$ python -q
>>> import numpy as np
>>> np.set_printoptions(suppress=True, linewidth=160)
>>> f = np.array([5, -1, 7, -1, 3])
>>> g = np.array([2, 5, -1, -4, 1])
>>> E = np.outer(f, g)
>>> E
array([[ 10,  25,  -5, -20,   5],
       [ -2,  -5,   1,   4,  -1],
       [ 14,  35,  -7, -28,   7],
       [ -2,  -5,   1,   4,  -1],
       [  6,  15,  -3, -12,   3]])
>>> Uu, sig, Vt = np.linalg.svd(E)
>>> np.argmax(sig[:-1] / (sig[1:] + 1e-6)) + 1
np.int64(1)
>>> B = Uu[:, :1] @ np.diag(sig[:1]) @ Vt[:1]
>>> B.round(1)
array([[ 10.,  25.,  -5., -20.,   5.],
       [ -2.,  -5.,   1.,   4.,  -1.],
       [ 14.,  35.,  -7., -28.,   7.],
       [ -2.,  -5.,   1.,   4.,  -1.],
       [  6.,  15.,  -3., -12.,   3.]])
>>> r = np.linalg.matrix_rank(B)
>>> r
np.int64(1)
>>> null = np.linalg.svd(B)[2][r:].T
>>> [int(np.linalg.matrix_rank(B[:i])) for i in range(1, len(B) + 1)]
[1, 1, 1, 1, 1]
>>> np.round(B @ null, 1) + 0
array([[0., 0., 0., 0.],
       [0., 0., 0., 0.],
       [0., 0., 0., 0.],
       [0., 0., 0., 0.],
       [0., 0., 0., 0.]])
>>> np.round(null @ null.T, 1) + 0
array([[ 0.9, -0.2,  0. ,  0.2,  0. ],
       [-0.2,  0.5,  0.1,  0.4, -0.1],
       [ 0. ,  0.1,  1. , -0.1,  0. ],
       [ 0.2,  0.4, -0.1,  0.7,  0.1],
       [ 0. , -0.1,  0. ,  0.1,  1. ]])
>>> [int(np.linalg.matrix_rank(B[:, :j + 1])) for j in range(5)]
[1, 1, 1, 1, 1]
>>> null.shape
(5, 4)
>>> np.allclose(B @ null, 0)
True
>>> proj = np.triu(np.array([[1, 1, -1, -2, 1],
...     [1, -1, 2, 0, 1],
...     [-1, -1, 1, 0, 1],
...     [2, -2, 1, -2, 2],
...     [-1, 1, 1, -1, 0]]), 1) + np.eye(5)
>>> B = proj @ E @ np.linalg.inv(proj)
>>> np.round(np.linalg.det(B), 1)
np.float64(0.0)
>>> np.trace(B), np.trace(E)
(np.float64(5.0), np.int64(5))
>>> np.round(np.poly(B), 1) + 0
array([ 1., -5.,  0.,  0.,  0.,  0.])
>>> B
array([[  4.,   6., -10.,   0.,   2.],
       [ 32.,  48., -80.,   0.,  16.],
       [ 20.,  30., -50.,   0.,  10.],
       [ 10.,  15., -25.,   0.,   5.],
       [  6.,   9., -15.,   0.,   3.]])
>>> proj @ E - E @ proj
array([[ -6., -25., -37.,  32.,   7.],
       [ 34.,  87.,  -9., -72.,  15.],
       [  6.,   1., -59.,  16.,  17.],
       [ 12.,  32.,   2., -28.,   4.],
       [  0.,  -6., -24.,  12.,   6.]])
>>> X = np.loadtxt("layer1.csv", delimiter=",")
>>> X
array([[ 0.,  0.,  1.,  2.],
       [ 0.,  0., -2.,  2.],
       [ 1., -2.,  0.,  0.],
       [ 2.,  2.,  0.,  0.]])
>>> ev, evecs = np.linalg.eigvalsh(X)
Traceback (most recent call last):
  File "<python-input-28>", line 1, in <module>
    ev, evecs = np.linalg.eigvalsh(X)
    ^^^^^^^^^
ValueError: too many values to unpack (expected 2)
>>> ev, evecs = np.linalg.eigh(X)
>>> ev.round(1)
array([-3., -2.,  2.,  3.])
>>> np.round(np.linalg.eigvalsh(X + 4 * np.eye(4)), 1)
array([1., 2., 6., 7.])
>>> np.unique(ev.round(6) + 0, return_counts=True)[1]
array([1, 1, 1, 1])
>>> (ev > 1e-8).sum(), (ev < -1e-8).sum()
(np.int64(2), np.int64(2))
>>> np.round(np.abs(evecs[:, -1]), 1)
array([0.3, 0.6, 0.3, 0.6])
>>> ev, evecs = np.linalg.eig(X)
>>> np.round(np.sort(np.linalg.eigvals(np.linalg.inv(X))), 1)
array([-0.5, -0.3,  0.3,  0.5])
>>> ev.round(1)
array([ 3.,  2., -2., -3.])
>>> np.round(np.sort(np.linalg.eigvals(X.T)), 1)
array([-3., -2.,  2.,  3.])
>>> np.round(X @ evecs[:, 0] - ev[0] * evecs[:, 0], 1) + 0
array([0., 0., 0., 0.])
>>> ev, evecs = np.linalg.eigh(X)
>>> vec = np.array([0, 2, 1, 0])
>>> np.round(evecs * np.abs(ev) @ evecs.T, 1) + 0
array([[ 2.2,  0.4,  0. ,  0. ],
       [ 0.4,  2.8,  0. ,  0. ],
       [ 0. ,  0. ,  2.2, -0.4],
       [ 0. ,  0. , -0.4,  2.8]])
>>> vec = np.array([-2, 0, 2, -2])
>>> target = X @ vec
>>> target
array([-2., -8., -2., -4.])
>>> np.round(np.linalg.solve(X.T, X[3]), 1)
array([ 0., -0., -0.,  1.])
>>> np.round(np.linalg.solve(X, X[:, 1]), 1)
array([ 0.,  1., -0.,  0.])
>>> M = np.load("data.npy")
>>> M
array([[ 2.,  0.,  0.],
       [ 0., -2., -1.],
       [ 0., -1.,  1.]])
>>> rng = np.random.default_rng(1843)
>>> lab = rng.permutation(3)
>>> lab
array([0, 1, 2])
>>> B = M[lab][:, lab]
>>> B
array([[ 2.,  0.,  0.],
       [ 0., -2., -1.],
       [ 0., -1.,  1.]])
>>> np.diag(B)
array([ 2., -2.,  1.])
>>> ev, evecs = np.linalg.eigh(M)
>>> vec = np.array([2, 1, 0])
>>> np.abs(M).sum(axis=1).max(), np.round(np.abs(ev).max(), 1)
(np.float64(3.0), np.float64(2.3))
>>> np.round(evecs * np.maximum(ev, 0) @ evecs.T, 1)
array([[ 2. ,  0. ,  0. ],
       [ 0. ,  0.1, -0.4],
       [ 0. , -0.4,  1.2]])
>>> (np.sign(evecs[:, -1].round(6)) == np.sign(evecs[0, -1].round(6))).astype(int)
array([1, 0, 0])
>>> ev, evecs = np.linalg.eig(M)
>>> np.round(np.sort(np.linalg.eigvals(np.linalg.inv(M))), 1)
array([-0.4,  0.5,  0.8])
>>> np.round(M @ evecs[:, 0] - ev[0] * evecs[:, 0], 1) + 0
array([0., 0., 0.])
>>> np.round(np.prod(ev), 1)
np.float64(-6.0)
>>> mat = np.array([[0, -2, 4, 0, -2, 4],
...     [-2, -4, 4, -2, -4, 4],
...     [-4, 4, 0, -4, 4, 0],
...     [0, -2, 4, 0, 1, -2],
...     [-2, -4, 4, 1, 2, -2],
...     [-4, 4, 0, 2, -2, 0]])
>>> B = np.linalg.inv(mat)
>>> np.round(np.linalg.slogdet(mat)[0], 1)
np.float64(-1.0)
>>> B.round(1) + 0
array([[ 0.1, -0.1,  0. ,  0.2, -0.2, -0.1],
       [ 0.1, -0.1,  0. ,  0.2, -0.2,  0.1],
       [ 0.1,  0. ,  0. ,  0.2, -0.1,  0. ],
       [ 0.2, -0.2, -0.1, -0.2,  0.2,  0.1],
       [ 0.2, -0.2,  0.1, -0.2,  0.2, -0.1],
       [ 0.2, -0.1,  0. , -0.2,  0.1,  0. ]])
>>> np.round(np.linalg.inv(B), 1) + 0
array([[ 0., -2.,  4.,  0., -2.,  4.],
       [-2., -4.,  4., -2., -4.,  4.],
       [-4.,  4.,  0., -4.,  4.,  0.],
       [ 0., -2.,  4.,  0.,  1., -2.],
       [-2., -4.,  4.,  1.,  2., -2.],
       [-4.,  4.,  0.,  2., -2.,  0.]])
>>> B = np.array([[-3, 3, 1],
...     [-3, 3, 0],
...     [3, -3, 0],
...     [-3, -3, 2],
...     [3, 0, -1],
...     [1, -2, 3]])
>>> np.einsum("ij,ij->i", mat, mat)
array([40, 72, 64, 25, 45, 40])
>>> np.einsum("ij->j", mat)
array([-12,  -4,  16,  -3,  -1,   4])
>>> np.vstack([mat, B.T]).shape
(9, 6)
>>> (mat + mat.T) / 2
array([[ 0., -2.,  0.,  0., -2.,  0.],
       [-2., -4.,  4., -2., -4.,  4.],
       [ 0.,  4.,  0.,  0.,  4.,  0.],
       [ 0., -2.,  0.,  0.,  1.,  0.],
       [-2., -4.,  4.,  1.,  2., -2.],
       [ 0.,  4.,  0.,  0., -2.,  0.]])
>>> np.linalg.determinant(mat)
Traceback (most recent call last):
  File "<python-input-75>", line 1, in <module>
    np.linalg.determinant(mat)
    ^^^^^^^^^^^^^^^^^^^^^
AttributeError: module 'numpy.linalg' has no attribute 'determinant'
>>> mat @ mat
array([[-24,  48, -16,  -6,  12,  -4],
       [-16,  72, -48,  -4,  18, -12],
       [-16, -16,   0,  -4,  -4,   0],
       [ -6,  12,  -4, -15,  30, -10],
       [ -4,  18, -12, -10,  45, -30],
       [ -4,  -4,   0, -10, -10,   0]])
>>> np.trace(mat)
np.int64(-2)
>>> m1 = np.load("mat.npy")
>>> m1
array([[7., 4., 4.],
       [4., 7., 4.],
       [4., 4., 7.]])
>>> ev, evecs = np.linalg.eig(m1)
>>> np.round(np.sort(np.linalg.eigvals(m1.T)), 1)
array([ 3.,  3., 15.])
>>> np.round(np.sort(np.linalg.eigvals(m1 @ m1)), 1)
array([  9.,   9., 225.])
>>> np.round(m1 @ evecs[:, 0] - ev[0] * evecs[:, 0], 1) + 0
array([0., 0., 0.])
>>> np.round(np.sort(np.linalg.eigvals(np.linalg.inv(m1))), 1)
array([0.1, 0.3, 0.3])
>>> B = m1 + rng.integers(-2, 3, (3, 1)) @ rng.integers(-2, 3, (1, 3))
>>> B
array([[6., 6., 5.],
       [4., 7., 4.],
       [3., 6., 8.]])
>>> np.round(np.linalg.svd(B - m1, compute_uv=False), 1) + 0
array([3.5, 0. , 0. ])
>>> B - m1
array([[-1.,  2.,  1.],
       [ 0.,  0.,  0.],
       [-1.,  2.,  1.]])
>>> J = np.load("run3.npy")
>>> J
array([[ 1,  0,  0,  0,  0],
       [-2,  1,  0,  0,  0],
       [ 0, -2,  1,  0,  0],
       [ 1, -1,  1,  1,  0],
       [ 2, -1, -1,  0,  1]])
>>> np.linalg.norm(mat, axis=1).argmax()
np.int64(1)
>>> mat[1] @ mat[2]
np.int64(-16)
>>> np.round(np.linalg.norm(mat, "nuc"), 1)
np.float64(36.1)
>>> np.round(np.linalg.norm(mat, axis=1), 1)
array([6.3, 8.5, 8. , 5. , 6.7, 6.3])
>>> round(float(np.linalg.norm(mat, 2)), 1)
11.4
>>> round(float(np.linalg.norm(mat, 1)), 1), np.round(np.linalg.norm(mat, np.inf), 1)
(20.0, np.float64(20.0))
>>> B = J[0, 0] * J[1:] - np.outer(J[1:, 0], J[0])
>>> B
array([[ 0,  1,  0,  0,  0],
       [ 0, -2,  1,  0,  0],
       [ 0, -1,  1,  1,  0],
       [ 0, -1, -1,  0,  1]])
>>> np.flatnonzero(~B.round(6).any(axis=1))
array([], dtype=int64)
>>> J[:, 0] / J[0, 0]
array([ 1., -2.,  0.,  1.,  2.])
>>> B = np.array([[0, 1], [0, 2]])
>>> cent = np.kron(B, J)
>>> np.linalg.matrix_rank(cent)
np.int64(5)
>>> round(float(np.linalg.norm(cent, 2)), 1), round(np.linalg.norm(B, 2) * np.linalg.norm(J, 2), 1)
(8.4, np.float64(8.4))
>>> cent.shape
(10, 10)
>>> data = np.load("block15.npy")
>>> data
array([[ 0,  0,  0,  0],
       [-4,  2, -4,  2],
       [-2,  1, -2,  1],
       [ 0,  0,  0,  0],
       [-8,  4, -8,  4]])
>>> np.linalg.cond(data) > 100
np.True_
>>> [round(float(x), 1) for x in np.linalg.svd(data, compute_uv=False)[:3]]
[14.5, 0.0, 0.0]
>>> np.argsort(-np.linalg.norm(data, axis=0).round(6), kind="stable")[:3]
array([0, 2, 1])
>>> Uu, sig, Vt = np.linalg.svd(data)
>>> np.argmax(sig[:-1] / (sig[1:] + 1e-6)) + 1
np.int64(1)
>>> sig.round(1) + 0
array([14.5,  0. ,  0. ,  0. ])
>>> B = Uu[:, :1] @ np.diag(sig[:1]) @ Vt[:1]
>>> np.linalg.matrix_rank(data, rtol=0.05)
np.int64(1)
>>> np.round(np.linalg.norm(data - B) / np.linalg.norm(data), 1)
np.float64(0.0)
>>> K = np.array([[0, -1, -6], [0, 1, -1], [0, 0, 8]])
>>> Uu, sig, Vt = np.linalg.svd(K)
>>> evecs = Vt[:(sig > 1e-8).sum()]
>>> vec = K[0] + 3 * K[1] + rng.integers(2) * np.eye(3)[2]
>>> vec
array([ 0.,  2., -8.])
>>> np.round(np.diag(evecs.T @ evecs), 1)
array([0., 1., 1.])
